$ python -q
>>> import numpy as np
>>> import numpy.linalg as la
>>> np.set_printoptions(precision=1, suppress=True, linewidth=200)
>>> M = np.array([[-12.3, -16.7, 1.6, 1.5],
...     [-15.2, -15.8, 2.8, 0.2],
...     [-13.4, -17.4, 2.8, 0.5],
...     [-1.3, -5.2, -6.3, 3.6],
...     [-2.6, -4.6, -4.7, 1.1],
...     [-4.8, -5.0, -4.6, 1.7],
...     [-1.3, -4.2, -4.3, 2.7],
...     [-1.0, -6.1, -4.5, 2.6],
...     [-15.0, -16.0, 2.0, -0.4],
...     [-1.9, -3.7, -4.5, 0.1],
...     [-15.7, -16.3, 3.1, 1.5],
...     [-1.8, -4.8, -6.4, 2.4],
...     [-14.7, -16.0, 1.4, 1.8],
...     [-13.7, -18.2, 0.7, 2.1],
...     [-16.1, -16.7, 1.5, 1.9],
...     [-15.0, -16.7, 0.7, 0.8]])
>>> t = np.radians(121)
>>> R = np.eye(4)
>>> R[0, 0] = R[3, 3] = np.cos(t)
>>> R[0, 3], R[3, 0] = -np.sin(t), np.sin(t)
>>> print(R)
[[-0.5  0.   0.  -0.9]
 [ 0.   1.   0.   0. ]
 [ 0.   0.   1.   0. ]
 [ 0.9  0.   0.  -0.5]]
>>> Y = M @ R.T
>>> print(np.round(la.det(R), 1), round(np.trace(R), 1))
1.0 1.0
>>> print(np.allclose(la.norm(M, axis=1), la.norm(Y, axis=1)))
True
>>> print(la.svd(M, compute_uv=False), la.svd(Y, compute_uv=False))
[67.9 16.   4.3  2.9] [67.9 16.   4.3  2.9]
>>> m1 = np.load("out9.npy")
>>> print(m1)
[[-4. -3.  0.  0.  0.]
 [-3.  0. -3.  0.  0.]
 [ 0. -3. -6. -3.  0.]
 [ 0.  0. -3.  6. -3.]
 [ 0.  0.  0. -3. -3.]]
>>> x = np.array([8, 6, 0, 8, 7])
>>> print(m1 @ np.eye(5)[1])
[-3.  0. -3.  0.  0.]
>>> print(m1 @ x)
[-50. -24. -42.  27. -45.]
>>> print(m1 @ (2 * x))
[-100.  -48.  -84.   54.  -90.]
>>> print((m1 @ x).argmax())
3
>>> print(np.einsum("ij,j->i", m1, x))
[-50. -24. -42.  27. -45.]
>>> print(la.norm(m1 @ x) <= la.norm(m1, 2) * la.norm(x) + 1e-9)
True
>>> rng = np.random.default_rng(59375)
>>> z = rng.permutation(5)
>>> print(z)
[3 2 0 1 4]
>>> Y = m1[z][:, z]
>>> print(np.allclose(Y, m1))
False
>>> print(np.diag(Y))
[ 6. -6. -4.  0. -3.]
>>> x = np.array([0, 1, 0, 1, -1])
>>> target = m1 @ x
>>> print(target)
[-3.  0. -6.  9.  0.]
>>> print(la.solve(m1, target))
[-0.  1. -0.  1. -1.]
>>> feats = 0.5 ** np.abs(np.subtract.outer(np.arange(3), np.arange(3)))
>>> print(feats)
[[1.  0.5 0.2]
 [0.5 1.  0.5]
 [0.2 0.5 1. ]]
>>> # equal to its transpose
>>> f = np.array([1, 1, -2])
>>> Y = feats + np.outer(f, np.eye(3)[1])
>>> print(la.matrix_rank(la.inv(Y) - la.inv(feats), tol=1e-8))
1
>>> print(la.matrix_rank(Y - feats))
1
>>> A = np.loadtxt("block3.csv", delimiter=",")
>>> print(A)
[[ 0.  0.  0.  0.]
 [ 0.  0.  0.  0.]
 [ 0.  0.  0.  0.]
 [ 2.  0. -1.  1.]
 [ 0.  2. -2. -1.]
 [ 0.  0.  0. -1.]
 [ 0.  0.  0.  0.]
 [ 0.  0.  0.  0.]
 [ 0.  0.  0.  0.]
 [ 2.  2.  0.  3.]
 [ 0.  2.  1.  2.]
 [ 0.  0.  0.  0.]
 [ 0.  0.  0.  0.]
 [ 0.  0.  0. -1.]
 [ 0.  0.  0.  0.]
 [ 0.  0.  0.  0.]
 [ 0.  0.  0.  0.]
 [ 0.  2.  1.  2.]
 [ 2.  0. -1.  1.]
 [ 2.  4. -2.  3.]
 [ 2.  0. -1.  0.]
 [ 0.  0.  0. -1.]
 [ 2.  0. -1.  1.]]
>>> # rows 0 and 1 are equal
>>> proj = A @ la.solve(A.T @ A, A.T)
>>> print(np.allclose(proj @ proj, proj))
True
>>> print(np.round(np.trace(proj), 1))
4.0
>>> cen = A - A.mean(axis=0)
>>> vecs = la.svd(cen)[2][:3]
>>> Y = cen - cen @ vecs.T @ vecs
>>> print((cen @ vecs.T).std(axis=0))
[1.5 0.9 0.7]
>>> cen = (A - A.mean(axis=0)) / A.std(axis=0)
>>> print(cen.std(axis=0))
[1. 1. 1. 1.]
>>> print(np.argwhere(np.abs(cen) > 2))
[[ 4  2]
 [ 9  3]
 [19  1]
 [19  2]
 [19  3]]
>>> coef = la.lstsq(np.delete(cen, 3, axis=1), cen[:, 3])[0]
>>> print(coef)
[0.8 0.7 0.6]
>>> arr = np.load("test7.npy")
>>> print(arr)
[[0 0 0]
 [0 1 0]
 [0 0 3]]
>>> vals, vecs = la.eigh(arr)
>>> print(np.abs(vecs[:, -1]))
[0. 0. 1.]
>>> print(la.svd(arr, compute_uv=False))
[3. 1. 0.]
>>> print(vals.sum(), np.trace(arr))
4.0 4
>>> print(np.unique(vals.round(6) + 0, return_counts=True)[1])
[1 1 1]
>>> print(la.eigvalsh(arr @ arr))
[0. 1. 9.]
>>> print(vals)
[0. 1. 3.]
>>> print((vals > 1e-8).sum(), (vals < -1e-8).sum())
2 0
>>> print(vecs @ np.diag(vals) @ vecs.T)
[[0. 0. 0.]
 [0. 1. 0.]
 [0. 0. 3.]]
>>> data = np.load("dump.npy")
>>> print(data)
[[ 1  0 -1]
 [-2 -2  0]
 [ 3  2 -1]]
>>> # rows and columns are dependent
>>> print(np.unique(data.round(6), axis=0).shape)
(3, 3)
>>> print(la.lstsq(data[:-1].T, data[-1])[2])
2
>>> print(np.allclose(data[:-1].T @ la.lstsq(data[:-1].T, data[-1])[0], data[-1]))
True
>>> print(round(np.trace(la.pinv(data) @ data), 1))
2.0
>>> q, _ = la.qr(np.array([[-1.1, -0.1, -1.5, -1.5],
...     [1.7, 0.3, 0.1, -0.1],
...     [0.3, -0.1, -0.4, 3.1],
...     [-1.8, 0.3, 0.3, 0.4]]))
>>> J = -3 * q
>>> print(J.round(1) + 0)
[[ 1.2 -0.6  2.6  0.6]
 [-1.9  1.9  1.3  0. ]
 [-0.3 -0.7  0.6 -2.8]
 [ 2.   2.1 -0.2 -0.8]]
>>> print(round(la.norm(J, "nuc"), 1))
12.0
>>> print(round(la.norm(J, 1), 1), round(la.norm(J, np.inf), 1))
5.4 5.2
>>> print(round(float(la.norm(J, 2)), 1))
3.0
>>> print(np.round(la.norm(J[1], 1), 1), round(la.norm(J[1], np.inf), 1))
5.2 1.9
>>> print(la.norm(J, axis=0))
[3. 3. 3. 3.]
>>> print(np.round(J[1] @ J[3], 1))
0.0
